In [1]: import numpy as np

In [2]: np.set_printoptions(precision=3, suppress=True, linewidth=140, floatmode="fixed")

In [3]: cent = np.array([[-5, -1, -3], [3, 3, -4], [-4, 5, -2]])

In [4]: rng = np.random.default_rng(686784)

In [5]: data = (rng.random((11, 3)) < 0.25) @ cent

In [6]: data
Out[6]: 
array([[-5, -1, -3],
       [ 0,  0,  0],
       [ 0,  0,  0],
       [ 0,  0,  0],
       [ 3,  3, -4],
       [ 0,  0,  0],
       [ 0,  0,  0],
       [ 0,  0,  0],
       [-4,  5, -2],
       [ 0,  0,  0],
       [-9,  4, -5]])

In [7]: Xs = data - data.mean(axis=0)

In [8]: left, sigma, VT = np.linalg.svd(Xs, full_matrices=False)

In [9]: print(VT[0] * np.sign(VT[0, np.abs(VT[0]).argmax()]))
[ 0.856 -0.336  0.393]

In [10]: np.abs(VT[0]).argmax()
Out[10]: np.int64(0)

In [11]: print(np.searchsorted(np.cumsum(sigma ** 2) / (sigma ** 2).sum(), 0.9) + 1)
2

In [12]: np.abs(VT[-1])
Out[12]: array([0.144, 0.575, 0.805])

In [13]: np.abs(left[:, 0]).argmax()
Out[13]: np.int64(10)

In [14]: sigma ** 2 / (sigma ** 2).sum()
Out[14]: array([0.739, 0.198, 0.063])

In [15]: sigma
Out[15]: array([11.750,  6.077,  3.427])

In [16]: (np.sign(left[:, 0]) == np.sign(left[0, 0])).astype(int)
Out[16]: array([1, 0, 0, 0, 0, 0, 0, 0, 1, 0, 1])

In [17]: M2 = np.array([[2, 2], [2, 0], [3, 0]])

In [18]: np.vstack([data, M2.T]).shape
Out[18]: (13, 3)

In [19]: np.einsum("ij,ij->i", data, data)
Out[19]: array([ 35,   0,   0,   0,  34,   0,   0,   0,  45,   0, 122])

In [20]: np.linalg.matrix_rank(np.vstack([data, M2.T]))
Out[20]: np.int64(3)

In [21]: x = np.array([0, 2, 0])

In [22]: y = data @ x

In [23]: np.round(np.linalg.pinv(data) @ data, 3) + 0
Out[23]: 
array([[1.000, 0.000, 0.000],
       [0.000, 1.000, 0.000],
       [0.000, 0.000, 1.000]])

In [24]: np.round(np.linalg.solve(data.T @ data, data.T @ y), 3) + 0
Out[24]: array([0.000, 2.000, 0.000])

In [25]: y = y + 0.05 * rng.normal(size=11)

In [26]: y
Out[26]: array([-1.994,  0.045, -0.007, -0.039,  5.932, -0.006,  0.067, -0.033,  9.966,  0.004,  7.984])

In [27]: c, *_ = np.linalg.lstsq(data, y)

In [28]: [round(float(np.linalg.norm(np.linalg.solve(data.T @ data + lam * np.eye(3), data.T @ y))), 2) for lam in (0, 1, 10, 100)]
Out[28]: [1.99, 1.91, 1.48, 0.65]
